$ ipython --no-banner

In [1]: import numpy as np

In [2]: import numpy.linalg as la

In [3]: np.set_printoptions(precision=2, suppress=True, linewidth=160)

In [4]: K = np.load("data.npy")

In [5]: print(K)
[[-0.1   0.53  0.56  0.16 -0.38  0.38  0.23 -0.06  0.11]
 [-0.27  0.04  0.42  0.09  0.19 -0.33 -0.08  0.68 -0.36]
 [ 0.1  -0.23 -0.1   0.36 -0.14  0.42 -0.02 -0.11 -0.77]
 [-0.53 -0.65  0.3  -0.04  0.13  0.21  0.31 -0.14  0.18]
 [ 0.44 -0.36  0.24  0.27 -0.04  0.3  -0.45  0.33  0.39]
 [ 0.07 -0.16 -0.34  0.35 -0.45 -0.19  0.57  0.38  0.17]
 [ 0.1  -0.12 -0.03 -0.79 -0.37  0.27  0.04  0.34 -0.15]
 [ 0.46 -0.26  0.48 -0.1  -0.23 -0.51  0.14 -0.34 -0.16]
 [-0.46 -0.09 -0.07  0.08 -0.63 -0.24 -0.55 -0.13  0.03]]

In [6]: # orthonormal columns

In [7]: x = np.array([6, 4, 8, 2, 6, 1, 2, 9, 5])

In [8]: rhs = K @ x

In [9]: print(rhs)
[ 4.96  7.   -5.69 -2.3   7.71  0.41 -1.31 -0.13 -9.72]

In [10]: print(la.solve(K, 5 * rhs))
[30. 20. 40. 10. 30.  5. 10. 45. 25.]

In [11]: print(la.solve(K, rhs))
[6. 4. 8. 2. 6. 1. 2. 9. 5.]

In [12]: print(np.round(la.solve(K, K[:, 8]), 2) + 0)
[0. 0. 0. 0. 0. 0. 0. 0. 1.]

In [13]: print(np.round(la.solve(K.T, K[1]), 2) + 0)
[0. 1. 0. 0. 0. 0. 0. 0. 0.]

In [14]: F = np.load("x.npy")

In [15]: print(F.round(2) + 0)
[[  4.87   4.4   -9.98 -15.47  -7.6   -2.22  19.61   0.41  19.09   1.08]
 [  4.85   4.01  -9.42 -14.36  -6.55  -2.08  18.57   0.52  17.49   0.92]
 [  4.54   2.25  -6.9   -9.47  -2.35  -1.47  13.75   0.9   10.61   0.31]
 [  4.52   2.18  -6.79  -9.26  -2.2   -1.45  13.54   0.91  10.34   0.29]
 [  4.52   2.17  -6.79  -9.25  -2.19  -1.44  13.53   0.91  10.32   0.29]
 [  4.13   1.23  -5.37  -6.65  -0.38  -1.09  10.73   1.     6.84   0.05]
 [  3.86   0.78  -4.64  -5.38   0.34  -0.91   9.28   1.     5.21  -0.04]
 [  3.71   0.58  -4.3   -4.8    0.63  -0.83   8.59   0.98   4.48  -0.08]
 [  3.65   0.5   -4.18  -4.6    0.72  -0.79   8.34   0.98   4.23  -0.09]
 [  3.44   0.27  -3.75  -3.9    1.01  -0.69   7.48   0.95   3.38  -0.12]
 [  3.16   0.01  -3.26  -3.14   1.25  -0.57   6.48   0.89   2.49  -0.14]
 [  0.51  -0.31  -0.39  -0.07   0.4   -0.02   0.69   0.14  -0.18  -0.01]
 [ -0.11   0.08   0.08   0.    -0.08   0.    -0.13  -0.03   0.06   0.  ]
 [ -0.89   0.96   0.68  -0.21  -0.54  -0.06  -0.99  -0.17   0.66  -0.07]
 [ -1.02   1.16   0.79  -0.27  -0.57  -0.08  -1.11  -0.18   0.79  -0.1 ]
 [ -1.34   1.77   1.07  -0.49  -0.57  -0.15  -1.4   -0.18   1.14  -0.21]
 [ -1.92   7.7    3.26  -2.12   5.06  -1.13  -2.     1.26   1.84  -2.33]
 [ -0.96  11.84   4.9   -2.36  12.99  -1.92  -1.91   3.2   -0.19  -4.58]
 [  1.65  17.95   7.78  -1.41  28.99  -3.15  -1.87   6.98  -6.24  -8.76]]

In [16]: W1 = np.array([[-1, 3, 1, 2, 2],
    ...:     [-3, 0, 0, 2, -2],
    ...:     [2, 1, -1, 1, 1],
    ...:     [1, -3, -2, 1, -2],
    ...:     [2, -2, 0, 0, -3],
    ...:     [0, 2, 3, -3, -3],
    ...:     [3, 2, -1, -2, 2],
    ...:     [3, 0, 3, 1, 2],
    ...:     [3, 3, 3, -2, 1],
    ...:     [0, -2, 3, -1, -1]])

In [17]: c = np.array([2, 2, 0, 0, 0])

In [18]: H = np.maximum(F @ W1 + c, 0)

In [19]: print(la.matrix_rank(H))
5

In [20]: print((H > 0).mean(axis=0))
[0.79 0.84 0.89 0.37 0.63]

In [21]: print((H > 0).astype(int))
[[1 1 1 0 1]
 [1 1 1 0 1]
 [1 1 1 0 1]
 [1 1 1 0 1]
 [1 1 1 0 1]
 [1 1 1 0 1]
 [1 1 1 0 1]
 [1 1 1 0 1]
 [1 1 1 0 1]
 [1 1 1 0 1]
 [1 1 1 0 1]
 [1 1 1 0 1]
 [1 1 1 1 0]
 [0 1 1 1 0]
 [0 1 1 1 0]
 [0 1 1 1 0]
 [0 0 1 1 0]
 [1 0 0 1 0]
 [1 0 0 1 0]]

In [22]: C = np.array([[-2, 2, 3], [-1, 2, 0], [2, 1, -1], [-2, 1, 1], [-2, 0, -3]])

In [23]: print(W1 @ C)
[[ -7   7  -8]
 [  6  -4  -1]
 [-11   6   5]
 [ -1  -5  12]
 [  4   0  15]
 [ 16   4   3]
 [-10   7   2]
 [ -6  10   1]
 [ -1  13   1]
 [ 12  -2  -1]]
